$ ipython --no-banner

In [1]: import numpy as np

In [2]: np.set_printoptions(suppress=True, linewidth=140)

In [3]: tidy = lambda a: np.round(a, 2) + 0

In [4]: rng = np.random.default_rng(186)

In [5]: F = np.array([[5, 2, 3], [5, 1, 0], [0, 4, 5]]) * (rng.random((3, 3)) < 0.3)

In [6]: F
Out[6]: 
array([[0, 0, 0],
       [0, 0, 0],
       [0, 0, 0]])

In [7]: m1 = np.array([[0, 0], [-2, -2]])

In [8]: m1
Out[8]: 
array([[ 0,  0],
       [-2, -2]])

In [9]: r = np.linalg.matrix_rank(m1)

In [10]: r
Out[10]: np.int64(1)

In [11]: N = np.linalg.svd(m1)[2][r:].T

In [12]: tidy(N @ N.T)
Out[12]: 
array([[ 0.5, -0.5],
       [-0.5,  0.5]])

In [13]: np.linalg.matrix_rank(m1.T @ m1), np.linalg.matrix_rank(m1 @ m1.T)
Out[13]: (np.int64(1), np.int64(1))

In [14]: np.allclose(m1 @ N, 0)
Out[14]: True

In [15]: Y = m1 + rng.integers(-2, 3, (2, 1)) @ rng.integers(-2, 3, (1, 2))

In [16]: Y
Out[16]: 
array([[-1,  2],
       [-4,  2]])

In [17]: tidy(np.linalg.svd(Y - m1, compute_uv=False))
Out[17]: array([5., 0.])

In [18]: u = np.array([-3, 0, 0])

In [19]: arr = 2 * np.eye(3) + np.outer(u, u)

In [20]: arr
Out[20]: 
array([[11.,  0.,  0.],
       [ 0.,  2.,  0.],
       [ 0.,  0.,  2.]])

In [21]: # column 0 dominates

In [22]: w, vecs = np.linalg.eig(arr)

In [23]: tidy(np.sort(np.linalg.eigvals(arr @ arr)))
Out[23]: array([  4.,   4., 121.])

In [24]: tidy(np.sort(np.linalg.eigvals(np.linalg.inv(arr))))
Out[24]: array([0.09, 0.5 , 0.5 ])

In [25]: Y = np.array([[-1.6], [0.3], [-1.6], [0.2]])

In [26]: cent = np.array([[-0.1, -1.4, -0.8]])

In [27]: mat = Y @ cent

In [28]: tidy(mat)
Out[28]: 
array([[ 0.16,  2.24,  1.28],
       [-0.03, -0.42, -0.24],
       [ 0.16,  2.24,  1.28],
       [-0.02, -0.28, -0.16]])

In [29]: theta = np.radians(120)

In [30]: Rm = np.eye(3)

In [31]: Rm[0, 0] = Rm[2, 2] = np.cos(theta)

In [32]: Rm[0, 2], Rm[2, 0] = -np.sin(theta), np.sin(theta)

In [33]: tidy(Rm)
Out[33]: 
array([[-0.5 ,  0.  , -0.87],
       [ 0.  ,  1.  ,  0.  ],
       [ 0.87,  0.  , -0.5 ]])

In [34]: Y = mat @ Rm.T

In [35]: tidy(np.abs(Y - mat).max(axis=0))
Out[35]: array([1.35, 0.  , 1.78])

In [36]: tidy(np.linalg.svd(mat, compute_uv=False)), tidy(np.linalg.svd(Y, compute_uv=False))
Out[36]: (array([3.7, 0. , 0. ]), array([3.7, 0. , 0. ]))

In [37]: Y = mat + rng.integers(-2, 3, (4, 1)) @ rng.integers(-2, 3, (1, 3))

In [38]: tidy(Y)
Out[38]: 
array([[ 0.16,  2.24,  1.28],
       [ 3.97, -0.42, -0.24],
       [ 2.16,  2.24,  1.28],
       [-2.02, -0.28, -0.16]])

In [39]: np.linalg.matrix_rank(Y - mat, tol=1e-8)
Out[39]: np.int64(1)

In [40]: Y - mat
Out[40]: 
array([[ 0.,  0.,  0.],
       [ 4.,  0.,  0.],
       [ 2.,  0.,  0.],
       [-2.,  0.,  0.]])

In [41]: Y = np.array([[1, 0, 0], [0, 3, 2]])

In [42]: cent = np.kron(Y, mat)

In [43]: cent.shape
Out[43]: (8, 9)

In [44]: np.linalg.matrix_rank(cent)
Out[44]: np.int64(2)

In [45]: r = np.linalg.matrix_rank(mat)

In [46]: r
Out[46]: np.int64(1)

In [47]: N = np.linalg.svd(mat)[2][r:].T

In [48]: N.shape
Out[48]: (3, 2)

In [49]: [int(np.linalg.matrix_rank(np.delete(mat, i, axis=0))) for i in range(4)]
Out[49]: [1, 1, 1, 1]

In [50]: tidy(N @ N.T)
Out[50]: 
array([[ 1.  , -0.05, -0.03],
       [-0.05,  0.25, -0.43],
       [-0.03, -0.43,  0.75]])

In [51]: J = np.loadtxt("layer7.csv", delimiter=",")

In [52]: tidy(J)
Out[52]: 
array([[ 0.36,  0.55, -0.72, -0.21],
       [ 0.55,  0.52,  0.62,  0.18],
       [-0.72,  0.62,  0.18, -0.24],
       [-0.21,  0.18, -0.24,  0.93]])

In [53]: # symmetric, so the eigenvalues are real

In [54]: Uu, sigma, vt = np.linalg.svd(m1)

In [55]: tidy(sigma)
Out[55]: array([2.83, 0.  ])

In [56]: Y = Uu[:, :1] @ np.diag(sigma[:1]) @ vt[:1]

In [57]: np.linalg.matrix_rank(Y)
Out[57]: np.int64(1)

In [58]: tidy(np.linalg.norm(m1 - Y) / np.linalg.norm(m1))
Out[58]: np.float64(0.0)

In [59]: w, vecs = np.linalg.eigh(J)

In [60]: vec = np.array([0, 1, 1, 5])

In [61]: tidy(vecs * np.abs(w) @ vecs.T)
Out[61]: 
array([[1., 0., 0., 0.],
       [0., 1., 0., 0.],
       [0., 0., 1., 0.],
       [0., 0., 0., 1.]])

In [62]: tidy(vec @ J @ vec)
Out[62]: np.float64(24.62)

In [63]: tidy(np.abs(J).sum(axis=1).max()), np.abs(w).max()
Out[63]: (np.float64(1.88), np.float64(1.0))

In [64]: tidy(vecs * np.maximum(w, 0) @ vecs.T)
Out[64]: 
array([[ 0.68,  0.28, -0.36, -0.11],
       [ 0.28,  0.76,  0.31,  0.09],
       [-0.36,  0.31,  0.59, -0.12],
       [-0.11,  0.09, -0.12,  0.96]])

In [65]: tidy(np.abs(np.linalg.eigvals(J)).max())
Out[65]: np.float64(1.0)

In [66]: tidy(np.linalg.det(J))
Out[66]: np.float64(-1.0)

In [67]: np.trace(J)
Out[67]: np.float64(2.0)

In [68]: tidy((J + J.T) / 2)
Out[68]: 
array([[ 0.36,  0.55, -0.72, -0.21],
       [ 0.55,  0.52,  0.62,  0.18],
       [-0.72,  0.62,  0.18, -0.24],
       [-0.21,  0.18, -0.24,  0.93]])

In [69]: tidy(J @ J)
Out[69]: 
array([[1., 0., 0., 0.],
       [0., 1., 0., 0.],
       [0., 0., 1., 0.],
       [0., 0., 0., 1.]])

In [70]: tidy(np.linalg.matrix_power(J, 2))
Out[70]: 
array([[1., 0., 0., 0.],
       [0., 1., 0., 0.],
       [0., 0., 1., 0.],
       [0., 0., 0., 1.]])

In [71]: tidy(np.linalg.eigvalsh(J).min())
Out[71]: np.float64(-1.0)

In [72]: w, vecs = np.linalg.eig(J)

In [73]: tidy(np.sort(np.linalg.eigvals(J @ J)))
Out[73]: array([1., 1., 1., 1.])

In [74]: tidy(np.sort(np.linalg.eigvals(J.T)))
Out[74]: array([-1.,  1.,  1.,  1.])

In [75]: cent = np.array([[-3, -1, -3, -3], [3, -3, 0, 2]])

In [76]: M = rng.normal(size=(16, 2)) @ cent + np.array([2, 2, -1, -1])

In [77]: tidy(M)
Out[77]: 
array([[ 2.21,  5.41,  1.72,  0.05],
       [ 7.42,  3.36,  4.08,  4.31],
       [ 7.22,  5.49,  5.53,  4.66],
       [-0.29,  5.08, -0.4 , -2.32],
       [ 1.04,  5.6 ,  0.98, -0.98],
       [ 5.02, -2.32, -1.97,  0.69],
       [ 1.97,  2.45, -0.69, -0.91],
       [-0.82,  2.13, -3.02, -3.55],
       [ 3.9 , -1.58, -2.26, -0.15],
       [ 3.53,  5.24,  2.57,  1.21],
       [ 3.18, -1.15, -2.48, -0.71],
       [-2.75,  3.24, -3.64, -5.05],
       [-0.18, -2.44, -5.96, -4.11],
       [-7.11,  4.24, -6.15, -8.79],
       [ 4.18,  4.53,  2.53,  1.63],
       [ 0.29,  3.19, -1.39, -2.27]])

In [78]: # looks like rank 3

In [79]: tidy(np.trace(np.linalg.pinv(M) @ M))
Out[79]: np.float64(3.0)

In [80]: np.linalg.lstsq(M[:-1].T, M[-1])[2]
Out[80]: np.int32(3)

In [81]: np.allclose(M[:-1].T @ np.linalg.lstsq(M[:-1].T, M[-1])[0], M[-1])
Out[81]: True

In [82]: np.abs(np.diag(np.linalg.qr(M)[1])) > 1e-9
Out[82]: array([ True,  True,  True, False])

In [83]: d = np.linalg.norm(M[:, None] - M[None], axis=-1)

In [84]: d.shape
Out[84]: (16, 16)

In [85]: d[4].round(6).argsort(kind="stable")[:4]
Out[85]: array([4, 0, 3, 6])

In [86]: np.unravel_index(d.round(6).argmax(), d.shape)
Out[86]: (np.int64(2), np.int64(13))

In [87]: Xc = M - M.mean(axis=0)

In [88]: Uu, sigma, vt = np.linalg.svd(Xc, full_matrices=False)

In [89]: tidy(sigma ** 2 / (sigma ** 2).sum())
Out[89]: array([0.75, 0.25, 0.  , 0.  ])

In [90]: np.linalg.matrix_rank(Xc)
Out[90]: np.int64(2)

In [91]: (np.sign(Uu[:, 0]) == np.sign(Uu[0, 0])).astype(int)
Out[91]: array([1, 1, 1, 0, 1, 1, 1, 0, 1, 1, 0, 0, 0, 0, 1, 0])

In [92]: tidy(Xc.mean(axis=0))
Out[92]: array([0., 0., 0., 0.])

In [93]: data = np.array([[9, 7, 8, 9],
    ...:     [4, 2, 3, 4],
    ...:     [12, 10, 11, 12],
    ...:     [4, 2, 3, 4],
    ...:     [4, 2, 3, 4]])

In [94]: u, g = data[0], data[4]

In [95]: u @ u
Out[95]: np.int64(275)

In [96]: u @ g
Out[96]: np.int64(110)

In [97]: pr = (u @ g) / (u @ u) * u

In [98]: tidy(np.linalg.norm(u + g) ** 2 + np.linalg.norm(u - g) ** 2)
Out[98]: np.float64(640.0)

In [99]: def softmax(z):
    ...:     e = np.exp(z - z.max(axis=-1, keepdims=True))
    ...:     return e / e.sum(axis=-1, keepdims=True)
    ...: 

In [100]: tidy(softmax(10 * data[3]))
Out[100]: array([0.5, 0. , 0. , 0.5])

In [101]: att = data @ data.T / np.sqrt(4)

In [102]: softmax(att).round(6).argmax(axis=1)
Out[102]: array([2, 2, 2, 2, 2])
